>>> import numpy as np
>>> import numpy.linalg as la
>>> np.set_printoptions(precision=2, suppress=True, linewidth=200, legacy="1.25")
>>> def tidy(a):
...     return np.round(a, 2) + 0
... 
>>> K = np.loadtxt("w.csv", delimiter=",")
>>> K
array([[0., 1., 0.],
       [1., 0., 0.],
       [0., 0., 0.]])
>>> print(K @ K.T)
[[1. 0. 0.]
 [0. 1. 0.]
 [0. 0. 0.]]
>>> K.T @ K
array([[1., 0., 0.],
       [0., 1., 0.],
       [0., 0., 0.]])
>>> tidy(la.svd(K, compute_uv=False))
array([1., 1., 0.])
>>> tidy(la.eigvalsh(K).min())
-1.0
>>> hat = np.triu(np.array([[-2, -1, -4], [-7, 0, -2], [-9, 3, -4]]), 1) + np.eye(3)
>>> Y = hat @ K @ la.inv(hat)
>>> hat @ K - K @ hat
array([[-1.,  0.,  2.],
       [ 0.,  1.,  4.],
       [ 0.,  0.,  0.]])
>>> la.matrix_rank(Y)
2
>>> evals, evecs = la.eigh(K)
>>> tidy(la.eigvalsh(K + 4 * np.eye(3)))
array([3., 4., 5.])
>>> tidy(evecs.T @ evecs)
array([[1., 0., 0.],
       [0., 1., 0.],
       [0., 0., 1.]])
>>> evals
array([-1.,  0.,  1.])
>>> tidy(evecs @ np.diag(evals) @ evecs.T)
array([[0., 1., 0.],
       [1., 0., 0.],
       [0., 0., 0.]])
>>> tidy(la.svd(K, compute_uv=False))
array([1., 1., 0.])
>>> U, s, VT = la.svd(K)
>>> evecs = VT[:(s > 1e-8).sum()]
>>> rng = np.random.default_rng(416657)
>>> x0 = K[1] + 4 * K[0] + rng.integers(2) * np.eye(3)[2]
>>> x0
array([1., 4., 0.])
>>> np.allclose(evecs.T @ evecs @ x0, x0)
True
>>> evecs.T @ evecs
array([[1., 0., 0.],
       [0., 1., 0.],
       [0., 0., 0.]])
>>> arr = np.load("data.npy")
>>> arr
array([[1, 0, 0],
       [0, 1, 0],
       [0, 0, 1]])
>>> ang = np.radians(120)
>>> r_ = np.eye(3)
>>> r_[2, 2] = r_[1, 1] = np.cos(ang)
>>> r_[2, 1], r_[1, 2] = -np.sin(ang), np.sin(ang)
>>> tidy(r_)
array([[ 1.  ,  0.  ,  0.  ],
       [ 0.  , -0.5 ,  0.87],
       [ 0.  , -0.87, -0.5 ]])
>>> Y = arr @ r_.T
>>> tidy(Y)
array([[ 1.  ,  0.  ,  0.  ],
       [ 0.  , -0.5 , -0.87],
       [ 0.  ,  0.87, -0.5 ]])
>>> np.allclose(arr @ arr.T, Y @ Y.T)
True
>>> tidy(la.svd(arr, compute_uv=False)), tidy(la.svd(Y, compute_uv=False))
(array([1., 1., 1.]), array([1., 1., 1.]))
>>> np.allclose(la.norm(arr, axis=1), la.norm(Y, axis=1))
True
>>> x0 = np.array([2, 3, 0])
>>> y = Y @ x0
>>> tidy(y)
array([ 2. , -1.5,  2.6])
>>> tidy(la.solve(Y.T, Y[1]))
array([0., 1., 0.])
>>> tidy(la.solve(Y, y + Y[:, 2]))
array([2., 3., 1.])
>>> ang = np.deg2rad(90)
>>> m1 = np.eye(2)
>>> m1[np.ix_([0, 1], [0, 1])] = [[np.cos(ang), -np.sin(ang)], [np.sin(ang), np.cos(ang)]]
>>> print(tidy(m1))
[[ 0. -1.]
 [ 1.  0.]]
>>> x0 = np.array([7, -2, 0])
>>> arr @ arr @ x0
array([ 7, -2,  0])
>>> hat = np.triu(np.array([[2, 0, 7], [7, 6, 4], [1, 8, 4]]), 1) + np.eye(3)
>>> Y = hat @ arr @ la.inv(hat)
>>> Y
array([[1., 0., 0.],
       [0., 1., 0.],
       [0., 0., 1.]])
>>> la.matrix_rank(Y)
3
>>> print(tidy(la.det(Y)))
1.0
>>> np.trace(Y), np.trace(arr)
(3.0, 3)
>>> hat @ arr - arr @ hat
array([[0., 0., 0.],
       [0., 0., 0.],
       [0., 0., 0.]])
>>> x0 = np.ones(3)
>>> for _ in range(3):
...     x0 = arr @ x0
...     x0 /= la.norm(x0)
...     print(round(x0 @ arr @ x0, 2))
... 
1.0
1.0
1.0
>>> tidy(la.eigvalsh(arr)[-1])
1.0
>>> feats = np.array([[0, 0, 2, 3], [3, 2, 0, 0], [2, 2, 2, 1], [3, 3, 1, 2]]) * (rng.random((4, 4)) < 0.3)
>>> print(feats)
[[0 0 0 0]
 [0 2 0 0]
 [2 2 2 0]
 [3 3 1 0]]
>>> x0 = np.array([2, 1, 0, 0])
>>> h1 = np.maximum(feats @ x0, 0)
>>> np.maximum(feats @ x0, 0) - np.maximum(-feats @ x0, 0)
array([0, 2, 6, 9])
>>> np.maximum(feats @ (3 * x0), 0)
array([ 0,  6, 18, 27])
>>> feats.T @ h1
array([39, 43, 21,  0])
>>> tidy(np.tanh(feats @ x0))
array([0.  , 0.96, 1.  , 1.  ])
>>> f = np.array([5, 7])
>>> np.array([np.convolve(row, f, "same") for row in feats])
array([[ 0,  0,  0,  0],
       [ 0, 10, 14,  0],
       [10, 24, 24, 14],
       [15, 36, 26,  7]])
>>> np.cross(feats[1, :3], feats[0, :3])
array([0, 0, 0])
>>> np.convolve(feats[1], f)
array([ 0, 10, 14,  0,  0])
>>> np.correlate(feats[1], feats[0], "full")
array([0, 0, 0, 0, 0, 0, 0])
>>> U, s, VT = la.svd(feats)
>>> evecs = VT[:(s > 1e-8).sum()]
>>> x0 = feats[2] + 4 * feats[0] + rng.integers(2) * np.eye(4)[2]
>>> x0
array([2., 2., 2., 0.])
>>> tidy(la.norm(x0 - evecs.T @ evecs @ x0))
0.0
>>> tidy(np.diag(evecs.T @ evecs))
array([1., 1., 1., 0.])
>>> np.allclose(evecs.T @ evecs @ x0, x0)
True
>>> la.matrix_rank(feats - feats[0, 0] * np.eye(4))
3
>>> F = np.loadtxt("run15.csv", delimiter=",")
>>> F
array([[-13.  ,  10.05,   8.12],
       [  3.58,   5.93,  -0.25],
       [-21.19,  17.73,  12.67],
       [ -7.44,   5.02,   5.51],
       [-13.72,   6.93,   6.71],
       [  2.69,  -1.65,  -2.01],
       [  9.89,  -0.52,  -2.5 ],
       [ 11.54,  -9.  ,  -6.85],
       [ 19.54, -20.82, -14.63],
       [  9.44,  -4.75,  -4.05],
       [-22.94,  19.99,  14.73],
       [ 22.55, -15.13, -11.91],
       [ 13.62,  -3.79,  -6.33],
       [ 17.18,  -9.2 ,  -7.45],
       [-28.65,  19.92,  16.54],
       [-22.42,  14.64,  12.17],
       [-18.89,   7.  ,   7.74],
       [  0.09,  -2.74,  -1.41],
       [  5.1 ,  -2.96,  -4.4 ],
       [ 11.99, -18.32,  -9.79],
       [  3.32,   0.68,  -0.52],
       [ -4.97,   3.38,   3.21],
       [ 22.14,  -9.08, -10.12],
       [ 13.76,  -8.09,  -7.6 ],
       [ 18.39, -14.99, -12.35],
       [-13.17,  12.3 ,   8.23],
       [ -1.83,   0.05,  -0.32]])
>>> U, s = la.svd(F)
Traceback (most recent call last):
  File "<python-input-83>", line 1, in <module>
    U, s = la.svd(F)
    ^^^^
ValueError: too many values to unpack (expected 2)
>>> U, s, VT = la.svd(F, full_matrices=False)
>>> tidy(VT @ VT.T)
array([[1., 0., 0.],
       [0., 1., 0.],
       [0., 0., 1.]])
>>> np.abs(U[:, 0]).round(6).argmax()
14
>>> print(tidy(U.T @ F @ VT.T))
[[105.98   0.     0.  ]
 [  0.    17.55   0.  ]
 [  0.     0.     3.54]]
>>> tidy(np.cumsum(s ** 2) / np.sum(s ** 2))
array([0.97, 1.  , 1.  ])
>>> def softmax(z):
...     e = np.exp(z - z.max(axis=-1, keepdims=True))
...     return e / e.sum(axis=-1, keepdims=True)
... 
>>> tidy(softmax(F[16]))
array([0.  , 0.32, 0.68])
>>> tidy(softmax(F).sum(axis=1))
array([1., 1., 1., 1., 1., 1., 1., 1., 1., 1., 1., 1., 1., 1., 1., 1., 1., 1., 1., 1., 1., 1., 1., 1., 1., 1., 1.])
>>> tidy(softmax(10 * F[16]))
array([0., 0., 1.])
>>> tidy(softmax(F[16] + 3))
array([0.  , 0.32, 0.68])
>>> S = F @ F.T / np.sqrt(3)
>>> softmax(S).round(6).argmax(axis=1)
array([14,  1, 14, 14, 14,  8, 11,  8,  8,  8, 14,  8, 11,  8, 14, 14, 14,  8,  8,  8, 22, 14,  8,  8,  8, 14, 14])
>>> lab = rng.permutation(3)
>>> Y = F[:, lab] * rng.choice([-1, 1], 3)
>>> Y
array([[-13.  ,   8.12,  10.05],
       [  3.58,  -0.25,   5.93],
       [-21.19,  12.67,  17.73],
       [ -7.44,   5.51,   5.02],
       [-13.72,   6.71,   6.93],
       [  2.69,  -2.01,  -1.65],
       [  9.89,  -2.5 ,  -0.52],
       [ 11.54,  -6.85,  -9.  ],
       [ 19.54, -14.63, -20.82],
       [  9.44,  -4.05,  -4.75],
       [-22.94,  14.73,  19.99],
       [ 22.55, -11.91, -15.13],
       [ 13.62,  -6.33,  -3.79],
       [ 17.18,  -7.45,  -9.2 ],
       [-28.65,  16.54,  19.92],
       [-22.42,  12.17,  14.64],
       [-18.89,   7.74,   7.  ],
       [  0.09,  -1.41,  -2.74],
       [  5.1 ,  -4.4 ,  -2.96],
       [ 11.99,  -9.79, -18.32],
       [  3.32,  -0.52,   0.68],
       [ -4.97,   3.21,   3.38],
       [ 22.14, -10.12,  -9.08],
       [ 13.76,  -7.6 ,  -8.09],
       [ 18.39, -12.35, -14.99],
       [-13.17,   8.23,  12.3 ],
       [ -1.83,  -0.32,   0.05]])
>>> U, _, VT = la.svd(F.T @ Y)
>>> lab
array([0, 2, 1])
>>> tidy(U @ VT)
array([[1., 0., 0.],
       [0., 0., 1.],
       [0., 1., 0.]])
